% ipython --no-banner

In [1]: import numpy as np

In [2]: import numpy.linalg as la

In [3]: np.set_printoptions(suppress=True, linewidth=120)

In [4]: feats = np.array([[-2.32, -1.56, 1.64, -1.7, 0.2],
   ...:     [1.5, -1.07, 1.16, -0.2, 0.91],
   ...:     [0.16, -0.56, 0.6, -0.3, 0.32],
   ...:     [0.9, 2.35, -2.5, 1.75, -0.95],
   ...:     [0.36, -0.82, 0.88, -0.4, 0.5],
   ...:     [-0.56, -1.56, 1.66, -1.15, 0.64],
   ...:     [1.16, 0.78, -0.82, 0.85, -0.1]])

In [5]: np.unique(feats.round(6), axis=0).shape
Out[5]: (7, 5)

In [6]: la.lstsq(feats[:-1].T, feats[-1])[2]
Out[6]: np.int32(2)

In [7]: np.round(np.trace(la.pinv(feats) @ feats), 2)
Out[7]: np.float64(2.0)

In [8]: try:
   ...:     la.inv(feats)
   ...: except la.LinAlgError as e:
   ...:     print(repr(e))
   ...: 
LinAlgError('Last 2 dimensions of the array must be square')

In [9]: U, sig, VT = la.svd(feats)

In [10]: vecs = VT[:(sig > 1e-8).sum()]

In [11]: rng = np.random.default_rng(4480)

In [12]: vec = feats[6] + 2 * feats[3] + rng.integers(2) * np.eye(5)[1]

In [13]: vec
Out[13]: array([ 2.96,  6.48, -5.82,  4.35, -2.  ])

In [14]: np.round(vecs.T @ vecs, 2)
Out[14]: 
array([[ 0.86, -0.02,  0.03,  0.26,  0.22],
       [-0.02,  0.36, -0.38,  0.22, -0.18],
       [ 0.03, -0.38,  0.41, -0.23,  0.2 ],
       [ 0.26,  0.22, -0.23,  0.22, -0.05],
       [ 0.22, -0.18,  0.2 , -0.05,  0.15]])

In [15]: np.allclose(vecs.T @ vecs @ vec, vec)
Out[15]: False

In [16]: vec = np.array([-3, 2, 0, 0, 2])

In [17]: (feats @ vec).argmax()
Out[17]: np.int64(0)

In [18]: np.sign((feats @ vec).round(6))
Out[18]: array([ 1., -1., -1.,  1., -1., -1., -1.])

In [19]: la.matrix_rank(feats, rtol=0.1)
Out[19]: np.int64(2)

In [20]: round(la.norm(feats, 2) / la.norm(feats), 2)
Out[20]: np.float64(0.91)

In [21]: f = np.array([0, 0, 0, -1, -1, 0, 0, 1, -2, 2, 2])

In [22]: J = np.array([np.roll(f, i) for i in range(11)])

In [23]: J
Out[23]: 
array([[ 0,  0,  0, -1, -1,  0,  0,  1, -2,  2,  2],
       [ 2,  0,  0,  0, -1, -1,  0,  0,  1, -2,  2],
       [ 2,  2,  0,  0,  0, -1, -1,  0,  0,  1, -2],
       [-2,  2,  2,  0,  0,  0, -1, -1,  0,  0,  1],
       [ 1, -2,  2,  2,  0,  0,  0, -1, -1,  0,  0],
       [ 0,  1, -2,  2,  2,  0,  0,  0, -1, -1,  0],
       [ 0,  0,  1, -2,  2,  2,  0,  0,  0, -1, -1],
       [-1,  0,  0,  1, -2,  2,  2,  0,  0,  0, -1],
       [-1, -1,  0,  0,  1, -2,  2,  2,  0,  0,  0],
       [ 0, -1, -1,  0,  0,  1, -2,  2,  2,  0,  0],
       [ 0,  0, -1, -1,  0,  0,  1, -2,  2,  2,  0]])

In [24]: idx = rng.permutation(11)

In [25]: idx
Out[25]: array([ 8,  0,  5,  7,  6,  2,  1,  4, 10,  9,  3])

In [26]: A2 = J[idx][:, idx]

In [27]: np.round(np.sort(np.abs(la.eigvals(A2))), 2)
Out[27]: array([1.  , 2.9 , 2.9 , 3.54, 3.54, 4.14, 4.14, 4.51, 4.51, 4.85, 4.85])

In [28]: np.allclose(A2, J)
Out[28]: False

In [29]: la.matrix_rank(J)
Out[29]: np.int64(11)

In [30]: J[:, 11]
Traceback (most recent call last):
  Cell In[30], line 1
    J[:, 11]
IndexError: index 11 is out of bounds for axis 1 with size 11


In [31]: np.unravel_index(np.abs(J).argmax(), J.shape)
Out[31]: (np.int64(0), np.int64(8))

In [32]: np.round(J.mean(axis=0), 2)
Out[32]: array([0.09, 0.09, 0.09, 0.09, 0.09, 0.09, 0.09, 0.09, 0.09, 0.09, 0.09])

In [33]: J[11]
Traceback (most recent call last):
  Cell In[33], line 1
    J[11]
IndexError: index 11 is out of bounds for axis 0 with size 11


In [34]: round(np.abs(la.eigvals(J)).max(), 2)
Out[34]: np.float64(4.85)

In [35]: np.allclose(J, J.T)
Out[35]: False

In [36]: np.trace(J)
Out[36]: np.int64(0)

In [37]: (J + J.T) / 2
Out[37]: 
array([[ 0. ,  1. ,  1. , -1.5,  0. ,  0. ,  0. ,  0. , -1.5,  1. ,  1. ],
       [ 1. ,  0. ,  1. ,  1. , -1.5,  0. ,  0. ,  0. ,  0. , -1.5,  1. ],
       [ 1. ,  1. ,  0. ,  1. ,  1. , -1.5,  0. ,  0. ,  0. ,  0. , -1.5],
       [-1.5,  1. ,  1. ,  0. ,  1. ,  1. , -1.5,  0. ,  0. ,  0. ,  0. ],
       [ 0. , -1.5,  1. ,  1. ,  0. ,  1. ,  1. , -1.5,  0. ,  0. ,  0. ],
       [ 0. ,  0. , -1.5,  1. ,  1. ,  0. ,  1. ,  1. , -1.5,  0. ,  0. ],
       [ 0. ,  0. ,  0. , -1.5,  1. ,  1. ,  0. ,  1. ,  1. , -1.5,  0. ],
       [ 0. ,  0. ,  0. ,  0. , -1.5,  1. ,  1. ,  0. ,  1. ,  1. , -1.5],
       [-1.5,  0. ,  0. ,  0. ,  0. , -1.5,  1. ,  1. ,  0. ,  1. ,  1. ],
       [ 1. , -1.5,  0. ,  0. ,  0. ,  0. , -1.5,  1. ,  1. ,  0. ,  1. ],
       [ 1. ,  1. , -1.5,  0. ,  0. ,  0. ,  0. , -1.5,  1. ,  1. ,  0. ]])

In [38]: A = np.array([[0, 1, 0, 1, 0, 0, 0],
    ...:     [1, 0, 0, 1, 0, 0, 0],
    ...:     [0, 0, 0, 0, 1, 0, 1],
    ...:     [1, 1, 0, 0, 0, 0, 0],
    ...:     [0, 0, 1, 0, 0, 0, 1],
    ...:     [0, 0, 0, 0, 0, 0, 1],
    ...:     [0, 0, 1, 0, 1, 1, 0]])

In [39]: A2 = np.array([[-1, -2], [-1, 3], [3, 3], [-1, -1], [3, -2], [0, 0], [-1, 0]])

In [40]: np.einsum("ij,ij->i", A, A)
Out[40]: array([2, 2, 2, 2, 2, 1, 3])

In [41]: A2 @ A
Traceback (most recent call last):
  Cell In[41], line 1
    A2 @ A
ValueError: matmul: Input operand 1 has a mismatch in its core dimension 0, with gufunc signature (n?,k),(k,m?)->(n?,m?) (size 7 is different from 2)


In [42]: np.vstack([A, A2.T]).shape
Out[42]: (9, 7)

In [43]: np.einsum("ik,kj->ji", A, A2)
Out[43]: 
array([[-2, -2,  2, -2,  2, -1,  6],
       [ 2, -3, -2,  1,  3,  0,  1]])

In [44]: np.einsum("ik,kj->ij", A, A2)
Out[44]: 
array([[-2,  2],
       [-2, -3],
       [ 2, -2],
       [-2,  1],
       [ 2,  3],
       [-1,  0],
       [ 6,  1]])

In [45]: la.matrix_rank(np.vstack([A, A2.T]))
Out[45]: np.int64(7)
